In [1]: import numpy as np

In [2]: np.set_printoptions(precision=1, suppress=True, linewidth=160)

In [3]: mat = np.loadtxt("data.csv", delimiter=",")

In [4]: mat
Out[4]: 
array([[-1., -6.,  4.,  1.],
       [ 2.,  8., -4., -2.],
       [ 2.,  6., -2., -2.],
       [ 2., 10., -6., -2.]])

In [5]: # rows and columns are dependent

In [6]: np.linalg.cond(mat) > 100
Out[6]: np.True_

In [7]: blk = np.stack([mat, -2 * mat, mat[::-1]])

In [8]: blk.sum(axis=0)
Out[8]: 
array([[  3.,  16., -10.,  -3.],
       [  0.,  -2.,   2.,   0.],
       [  0.,   2.,  -2.,   0.],
       [ -3., -16.,  10.,   3.]])

In [9]: np.einsum("bij,cij->bc", blk, blk)
Out[9]: 
array([[ 334., -668.,  -48.],
       [-668., 1336.,   96.],
       [ -48.,   96.,  334.]])

In [10]: np.linalg.matrix_rank(blk)
Out[10]: array([2, 2, 2])

In [11]: np.linalg.det(blk)
Out[11]: array([0., 0., 0.])

In [12]: (blk @ mat.T).shape
Out[12]: (3, 4, 4)

In [13]: blk.shape
Out[13]: (3, 4, 4)

In [14]: round(float(np.linalg.det(mat[::-1])), 1)
Out[14]: 0.0

In [15]: round(np.linalg.det(mat.T), 1)
Out[15]: np.float64(-0.0)

In [16]: rank = np.linalg.matrix_rank(mat)

In [17]: rank
Out[17]: np.int64(2)

In [18]: ns = np.linalg.svd(mat)[2][rank:].T

In [19]: [int(np.linalg.matrix_rank(mat[:, :j + 1])) for j in range(4)]
Out[19]: [1, 2, 2, 2]

In [20]: [int(np.linalg.matrix_rank(np.delete(mat, i, axis=0))) for i in range(4)]
Out[20]: [2, 2, 2, 2]

In [21]: [int(np.linalg.matrix_rank(mat[:i])) for i in range(1, len(mat) + 1)]
Out[21]: [1, 2, 2, 2]

In [22]: np.linalg.lstsq(mat[:-1].T, mat[-1])[2]
Out[22]: np.int32(2)

In [23]: round(float(np.trace(np.linalg.pinv(mat) @ mat)), 1)
Out[23]: 2.0

In [24]: try:
    ...:     np.linalg.inv(mat)
    ...: except np.linalg.LinAlgError as e:
    ...:     print(repr(e))
    ...: 
LinAlgError('Singular matrix')

In [25]: arr = np.load("test0.npy")

In [26]: arr
Out[26]: 
array([[ 0.7, -0.2, -0.1, -2.8,  0.3, -5.4,  3.5,  3.4, -1.1],
       [ 0.7,  2.3, -1. ,  0.4,  0.8,  2.1,  0.9,  7.4, -2.4],
       [ 2.2, -0.3, -1.1,  0.9, -2.2,  2. ,  1. , -2.1,  4. ]])

In [27]: out = arr / np.linalg.norm(arr, axis=1)
Traceback (most recent call last):
  Cell In[27], line 1
    out = arr / np.linalg.norm(arr, axis=1)
ValueError: operands could not be broadcast together with shapes (3,9) (3,) 


In [28]: out = arr / np.linalg.norm(arr, axis=1, keepdims=True)

In [29]: cov = out @ out.T

In [30]: np.argwhere(np.triu(np.abs(cov) > 0.95, 1))
Out[30]: array([], shape=(0, 2), dtype=int64)

In [31]: (np.abs(cov) > 0.9).astype(int)
Out[31]: 
array([[1, 0, 0],
       [0, 1, 0],
       [0, 0, 1]])

In [32]: round(float(np.degrees(np.arccos(np.clip(cov[1, 0], -1, 1)))), 1)
Out[32]: 73.8

In [33]: np.linalg.norm(out, axis=1)
Out[33]: array([1., 1., 1.])

In [34]: cov
Out[34]: 
array([[ 1. ,  0.3, -0.4],
       [ 0.3,  1. , -0.4],
       [-0.4, -0.4,  1. ]])
